% ipython --no-banner

In [1]: import numpy as np

In [2]: import numpy.linalg as la

In [3]: np.set_printoptions(precision=1, suppress=True, linewidth=160, floatmode="fixed")

In [4]: def rd(a):
   ...:     return np.round(a, 1) + 0
   ...: 

In [5]: other = np.array([[-2], [-1]])

In [6]: C = np.array([[9, 8]])

In [7]: rng = np.random.default_rng(922)

In [8]: F = other @ C + 0.1 * rng.normal(size=(2, 2))

In [9]: print(rd(F))
[[-18.1 -16.1]
 [ -9.0  -8.0]]

In [10]: feats = np.load("out9.npy")

In [11]: print(feats)
[[ 9  4 -3 -4  2  3  2]
 [-3 -4  7  5 -7 -9  7]
 [ 1  2  7  2 -7 -9 -9]
 [ 5 -4  7  7  2 -1 -3]
 [-8 -9 -9 -3 -3 -3 -8]
 [ 5 -5 -8 -9 -9 -1  8]
 [ 2 -9  6  8 -1 -7 -2]]

In [12]: print(np.count_nonzero(feats))
49

In [13]: print(np.abs(feats).max())
9

In [14]: print(la.matrix_rank(feats))
7

In [15]: print(feats - feats[0])
[[  0   0   0   0   0   0   0]
 [-12  -8  10   9  -9 -12   5]
 [ -8  -2  10   6  -9 -12 -11]
 [ -4  -8  10  11   0  -4  -5]
 [-17 -13  -6   1  -5  -6 -10]
 [ -4  -9  -5  -5 -11  -4   6]
 [ -7 -13   9  12  -3 -10  -4]]

In [16]: print(feats.sum(axis=1))
[ 13  -4 -13  13 -43 -19  -3]

In [17]: print(np.diff(feats, axis=0))
[[-12  -8  10   9  -9 -12   5]
 [  4   6   0  -3   0   0 -16]
 [  4  -6   0   5   9   8   6]
 [-13  -5 -16 -10  -5  -2  -5]
 [ 13   4   1  -6  -6   2  16]
 [ -3  -4  14  17   8  -6 -10]]

In [18]: print(rd(la.norm(feats)))
41.7

In [19]: z = rng.permutation(7)

In [20]: print(z)
[2 3 1 4 5 6 0]

In [21]: other = feats[z][:, z]

In [22]: print(rd(np.sort(np.abs(la.eigvals(other)))))
[ 0.5  3.7  6.5 12.7 12.7 16.5 17.6]

In [23]: print(np.trace(other))
13

In [24]: print(rd(la.det(other)), rd(la.det(feats[z])))
-574933.0 -574933.0

In [25]: x0 = np.array([0, 3, 2, 2, 5, 1, 2])

In [26]: y = feats @ x0

In [27]: b, lr = np.zeros(7), 1 / la.norm(feats, 2) ** 2

In [28]: for i in range(300):
    ...:     b -= lr * feats.T @ (feats @ b - y)
    ...:     if i % 50 == 0: print(i, round(la.norm(feats @ b - y), 1))
    ...: 
0 54.3
50 3.1
100 2.0
150 1.3
200 0.8
250 0.6

In [29]: print(rd(b))
[0.0 3.1 1.7 2.4 4.7 1.2 2.0]

In [30]: q, evecs = la.qr(feats[:, :1])[0], la.qr(feats[:, 1:])[0]

In [31]: sv = la.svd(q.T @ evecs, compute_uv=False)

In [32]: print(rd(la.norm(q @ q.T - evecs @ evecs.T, 2)))
1.0

In [33]: t = np.deg2rad(7)

In [34]: arr = np.eye(6)

In [35]: arr[np.ix_([3, 1], [3, 1])] = [[np.cos(t), -np.sin(t)], [np.sin(t), np.cos(t)]]

In [36]: print(rd(arr))
[[ 1.0  0.0  0.0  0.0  0.0  0.0]
 [ 0.0  1.0  0.0  0.1  0.0  0.0]
 [ 0.0  0.0  1.0  0.0  0.0  0.0]
 [ 0.0 -0.1  0.0  1.0  0.0  0.0]
 [ 0.0  0.0  0.0  0.0  1.0  0.0]
 [ 0.0  0.0  0.0  0.0  0.0  1.0]]

In [37]: u = np.array([3, 1, 3, 3, 2, 2])

In [38]: other = arr + np.outer(u, np.eye(6)[4])

In [39]: print(rd(other))
[[ 1.0  0.0  0.0  0.0  3.0  0.0]
 [ 0.0  1.0  0.0  0.1  1.0  0.0]
 [ 0.0  0.0  1.0  0.0  3.0  0.0]
 [ 0.0 -0.1  0.0  1.0  3.0  0.0]
 [ 0.0  0.0  0.0  0.0  3.0  0.0]
 [ 0.0  0.0  0.0  0.0  2.0  1.0]]

In [40]: print(la.matrix_rank(other - arr))
1

In [41]: x0 = np.array([1, 0, 2, 1, 1, 1])

In [42]: y = other @ x0

In [43]: print(rd(y))
[4.0 1.1 5.0 4.0 3.0 3.0]

In [44]: print(rd(la.solve(other, y)))
[1.0 0.0 2.0 1.0 1.0 1.0]

In [45]: E = np.load("test4.npy")

In [46]: print(rd(E))
[[3.7 4.3 1.0]
 [2.6 2.3 1.0]
 [2.3 1.7 1.0]
 [3.5 4.0 1.0]
 [3.3 3.6 1.0]
 [3.7 4.4 1.0]
 [2.9 2.9 1.0]
 [3.5 4.0 1.0]
 [4.1 5.2 1.0]
 [1.9 0.8 1.0]
 [3.5 4.0 1.0]
 [4.4 5.8 1.0]]

In [47]: W = np.array([[1, -2, -1, 1], [2, -1, 3, -1], [3, 0, -1, 1]])

In [48]: b = np.array([-2, 2, -4, 3])

In [49]: H = np.maximum(E @ W + b, 0)

In [50]: print((H > 0).astype(int))
[[1 0 1 1]
 [1 0 0 1]
 [1 0 0 1]
 [1 0 1 1]
 [1 0 1 1]
 [1 0 1 1]
 [1 0 1 1]
 [1 0 1 1]
 [1 0 1 1]
 [1 0 0 1]
 [1 0 1 1]
 [1 0 1 1]]

In [51]: C = np.array([[1, 0], [4, 2], [2, 4], [1, 5]])

In [52]: print(W @ C)
[[-8 -3]
 [ 3  5]
 [ 2  1]]

In [53]: print((H @ C).round(6).argmax(axis=1))
[1 1 1 1 1 1 1 1 1 1 1 1]

In [54]: x0 = np.array([0, 0, 2])

In [55]: h1 = np.maximum(E @ x0, 0)

In [56]: print(np.maximum(E @ x0, 0) - np.maximum(-E @ x0, 0))
[2.0 2.0 2.0 2.0 2.0 2.0 2.0 2.0 2.0 2.0 2.0 2.0]

In [57]: print(np.maximum(E @ (3 * x0), 0))
[6.0 6.0 6.0 6.0 6.0 6.0 6.0 6.0 6.0 6.0 6.0 6.0]

In [58]: print(np.flatnonzero(h1 > 1e-9))
[ 0  1  2  3  4  5  6  7  8  9 10 11]

In [59]: print(h1)
[2.0 2.0 2.0 2.0 2.0 2.0 2.0 2.0 2.0 2.0 2.0 2.0]

In [60]: print(la.lstsq(E[:-1].T, E[-1])[2])
2

In [61]: print(np.allclose(E[:-1].T @ la.lstsq(E[:-1].T, E[-1])[0], E[-1]))
True

In [62]: print(np.abs(np.diag(la.qr(E)[1])) > 1e-9)
[ True  True False]

In [63]: r = la.matrix_rank(E)

In [64]: print(r)
2

In [65]: N = la.svd(E)[2][r:].T

In [66]: print(rd(N[:, 0] / N[np.abs(N[:, 0]).round(6).argmax(), 0]))
[-0.7  0.3  1.0]

In [67]: print([int(la.matrix_rank(np.delete(E, i, axis=0))) for i in range(12)])
[2, 2, 2, 2, 2, 2, 2, 2, 2, 2, 2, 2]

In [68]: print([int(la.matrix_rank(E[:i])) for i in range(1, len(E) + 1)])
[1, 2, 2, 2, 2, 2, 2, 2, 2, 2, 2, 2]

In [69]: print(rd(N @ N.T))
[[ 0.3 -0.1 -0.4]
 [-0.1  0.1  0.2]
 [-0.4  0.2  0.6]]

In [70]: print(N.shape)
(3, 1)

In [71]: Uu, sv, VT = la.svd(E)

In [72]: print(np.argmax(sv[:-1] / (sv[1:] + 1e-6)) + 1)
2

In [73]: other = Uu[:, :2] @ np.diag(sv[:2]) @ VT[:2]

In [74]: print(la.matrix_rank(E, rtol=0.05))
2

In [75]: print(rd(other))
[[3.7 4.3 1.0]
 [2.6 2.3 1.0]
 [2.3 1.7 1.0]
 [3.5 4.0 1.0]
 [3.3 3.6 1.0]
 [3.7 4.4 1.0]
 [2.9 2.9 1.0]
 [3.5 4.0 1.0]
 [4.1 5.2 1.0]
 [1.9 0.8 1.0]
 [3.5 4.0 1.0]
 [4.4 5.8 1.0]]

In [76]: q, _ = la.qr(np.array([[-0.4, -0.4, 1.6, 1.0, -0.7],
    ...:     [0.8, 0.3, 0.7, 0.6, -0.8],
    ...:     [1.1, 0.5, 0.2, -1.0, 0.4],
    ...:     [2.5, 0.0, 1.6, 0.6, -1.6],
    ...:     [0.5, 1.0, 0.5, 0.0, -0.7]]))

In [77]: ev = np.array([0, -2, 2, -2, 1])

In [78]: A = q @ np.diag(ev) @ q.T

In [79]: print(rd(A))
[[ 1.3  0.8 -0.5 -0.1  1.2]
 [ 0.8  0.2  0.9 -0.2 -0.5]
 [-0.5  0.9 -1.3  0.3 -0.4]
 [-0.1 -0.2  0.3 -0.2  0.8]
 [ 1.2 -0.5 -0.4  0.8 -1.0]]

In [80]: t = np.radians(180)

In [81]: R = np.eye(5)

In [82]: R[3, 3] = R[1, 1] = np.cos(t)

In [83]: R[3, 1], R[1, 3] = -np.sin(t), np.sin(t)

In [84]: print(rd(R))
[[ 1.0  0.0  0.0  0.0  0.0]
 [ 0.0 -1.0  0.0  0.0  0.0]
 [ 0.0  0.0  1.0  0.0  0.0]
 [ 0.0  0.0  0.0 -1.0  0.0]
 [ 0.0  0.0  0.0  0.0  1.0]]

In [85]: other = A @ R.T

In [86]: print(np.allclose(la.norm(A, axis=1), la.norm(other, axis=1)))
True

In [87]: print(rd(A @ la.pinv(A) @ A))
[[ 1.3  0.8 -0.5 -0.1  1.2]
 [ 0.8  0.2  0.9 -0.2 -0.5]
 [-0.5  0.9 -1.3  0.3 -0.4]
 [-0.1 -0.2  0.3 -0.2  0.8]
 [ 1.2 -0.5 -0.4  0.8 -1.0]]

In [88]: print(np.allclose(A[:-1].T @ la.lstsq(A[:-1].T, A[-1])[0], A[-1]))
True

In [89]: print(la.lstsq(A[:-1].T, A[-1])[2])
4

In [90]: Uu, sv, VT = la.svd(A)

In [91]: print(np.argmax(sv[:-1] / (sv[1:] + 1e-6)) + 1)
4

In [92]: other = Uu[:, :4] @ np.diag(sv[:4]) @ VT[:4]

In [93]: print(la.matrix_rank(other))
4

In [94]: print(rd(la.norm(A - other, 2)), rd(sv[4]))
0.0 0.0

In [95]: print(rd(la.norm(A - other) / la.norm(A)))
0.0

In [96]: print(la.matrix_rank(A, rtol=0.05))
4

In [97]: print([round(float(la.det(A[:i, :i])), 2) + 0 for i in range(1, 6)])
[1.29, -0.29, -1.41, 0.24, 0.0]

In [98]: print(np.all(la.eigvalsh(A) > 0))
False

In [99]: print(rd(la.svd(arr, compute_uv=False)))
[1.0 1.0 1.0 1.0 1.0 1.0]

In [100]: print(arr[:, 5] @ arr[:, 1])
0.0

In [101]: print(rd(la.pinv(arr)))
[[ 1.0  0.0  0.0  0.0  0.0  0.0]
 [ 0.0  1.0  0.0 -0.1  0.0  0.0]
 [ 0.0  0.0  1.0  0.0  0.0  0.0]
 [ 0.0  0.1  0.0  1.0  0.0  0.0]
 [ 0.0  0.0  0.0  0.0  1.0  0.0]
 [ 0.0  0.0  0.0  0.0  0.0  1.0]]

In [102]: print(rd(la.norm(arr, axis=0)))
[1.0 1.0 1.0 1.0 1.0 1.0]

In [103]: t = rng.uniform(0, 2 * np.pi, 19)

In [104]: q, _ = la.qr(np.array([[1.0, -0.7],
     ...:     [-1.2, 0.4],
     ...:     [-1.7, 0.5],
     ...:     [0.2, 0.2],
     ...:     [0.9, -0.3],
     ...:     [-0.4, 0.7]]))

In [105]: J = 3 * np.c_[np.cos(t), np.sin(t)] @ q.T

In [106]: print(rd(J))
[[-1.4 -0.1 -0.4  1.1  0.1  2.3]
 [-1.7  1.1  1.4  0.4 -0.8  1.6]
 [-1.6  0.3  0.1  1.0 -0.2  2.3]
 [-0.8 -0.8 -1.4  1.2  0.6  2.0]
 [-1.3 -0.3 -0.7  1.2  0.2  2.3]
 [ 0.2  1.2  1.9 -1.0 -0.9 -1.4]
 [ 0.9  0.7  1.3 -1.2 -0.6 -2.1]
 [ 1.5  0.0  0.2 -1.1  0.0 -2.3]
 [-1.7  0.9  1.1  0.6 -0.7  1.8]
 [-0.7  1.5  2.2 -0.6 -1.1 -0.4]
 [-1.7  0.5  0.5  0.8 -0.4  2.2]
 [ 0.5  1.0  1.7 -1.1 -0.8 -1.7]
 [-1.2 -0.5 -0.9  1.2  0.3  2.2]
 [ 0.2  1.2  1.9 -1.0 -0.9 -1.4]
 [ 0.9 -1.5 -2.1  0.5  1.1  0.0]
 [ 1.6 -0.2  0.0 -1.0  0.1 -2.3]
 [-1.7  1.0  1.3  0.4 -0.8  1.6]
 [ 1.7 -1.0 -1.3 -0.4  0.8 -1.6]
 [-0.4 -1.1 -1.7  1.1  0.8  1.7]]

In [107]: z = J[:, 5] > np.median(J[:, 5])

In [108]: u = J[z].mean(axis=0) - J[~z].mean(axis=0)

In [109]: print(((J - J.mean(axis=0)) @ u > 0).astype(int))
[1 1 1 1 1 0 0 0 1 0 1 0 1 0 1 0 1 0 1]

In [110]: print(np.argsort(-np.abs(u).round(6), kind="stable"))
[5 0 3 2 1 4]

In [111]: print(rd(u))
[-1.8 -0.4 -0.9  1.6  0.3  3.2]

In [112]: print(rd((((J - J.mean(axis=0)) @ u > 0) == z).mean()))
0.9

In [113]: print(z.astype(int))
[1 0 1 1 1 0 0 0 1 0 1 0 1 0 0 0 1 0 1]

In [114]: Uu, sv, VT = la.svd(J)

In [115]: evecs = VT[:(sv > 1e-8).sum()]

In [116]: x0 = J[6] + -1 * J[0] + rng.integers(2) * np.eye(6)[4]

In [117]: print(rd(x0))
[ 2.3  0.8  1.7 -2.3 -0.6 -4.4]

In [118]: print(rd(np.diag(evecs.T @ evecs)))
[0.3 0.2 0.5 0.2 0.1 0.6]

In [119]: print(rd(la.norm(x0 - evecs.T @ evecs @ x0)))
0.0

In [120]: print(la.matrix_rank(np.vstack([J, x0])))
2

In [121]: r = la.matrix_rank(J)

In [122]: print(r)
2

In [123]: N = la.svd(J)[2][r:].T

In [124]: print(la.matrix_rank(J.T @ J), la.matrix_rank(J @ J.T))
2 2

In [125]: print(rd(N @ N.T))
[[ 0.7  0.1  0.2  0.1 -0.1  0.4]
 [ 0.1  0.8 -0.4  0.1  0.2  0.0]
 [ 0.2 -0.4  0.5  0.2  0.3  0.1]
 [ 0.1  0.1  0.2  0.8 -0.1 -0.3]
 [-0.1  0.2  0.3 -0.1  0.9  0.0]
 [ 0.4  0.0  0.1 -0.3  0.0  0.4]]

In [126]: print([int(la.matrix_rank(J[:, :j + 1])) for j in range(6)])
[1, 2, 2, 2, 2, 2]

In [127]: other = np.array([[3, 5, 0], [3, -8, -9], [8, -5, 7]])

In [128]: data = other - other.T

In [129]: print(data)
[[ 0  2 -8]
 [-2  0 -4]
 [ 8  4  0]]

In [130]: print(np.allclose(data[:-1].T @ la.lstsq(data[:-1].T, data[-1])[0], data[-1]))
True

In [131]: print(rd(data @ la.pinv(data) @ data))
[[ 0.0  2.0 -8.0]
 [-2.0  0.0 -4.0]
 [ 8.0  4.0  0.0]]

In [132]: print(np.unique(data.round(6), axis=0).shape)
(3, 3)

In [133]: print(la.lstsq(data[:-1].T, data[-1])[2])
2

In [134]: print(np.trace(data))
0

In [135]: print((data + data.T) / 2)
[[0.0 0.0 0.0]
 [0.0 0.0 0.0]
 [0.0 0.0 0.0]]

In [136]: X = np.load("m.npy")

In [137]: print(X)
[[ 2.5 -1.0  0.2 -1.4]
 [-1.0  1.7 -2.4  7.5]
 [ 0.2 -2.4 -3.9 -0.2]
 [-1.4  7.5 -0.2 -3.2]]

In [138]: Uu, sv, VT = la.svd(data)

In [139]: evecs = VT[:(sv > 1e-8).sum()]

In [140]: x0 = data[1] + 4 * data[2] + rng.integers(2) * np.eye(3)[2]

In [141]: print(x0)
[30.0 16.0 -3.0]

In [142]: print(la.matrix_rank(np.vstack([data, x0])))
3

In [143]: print(rd(evecs.T @ evecs))
[[ 0.8  0.4  0.1]
 [ 0.4  0.2 -0.2]
 [ 0.1 -0.2  1.0]]
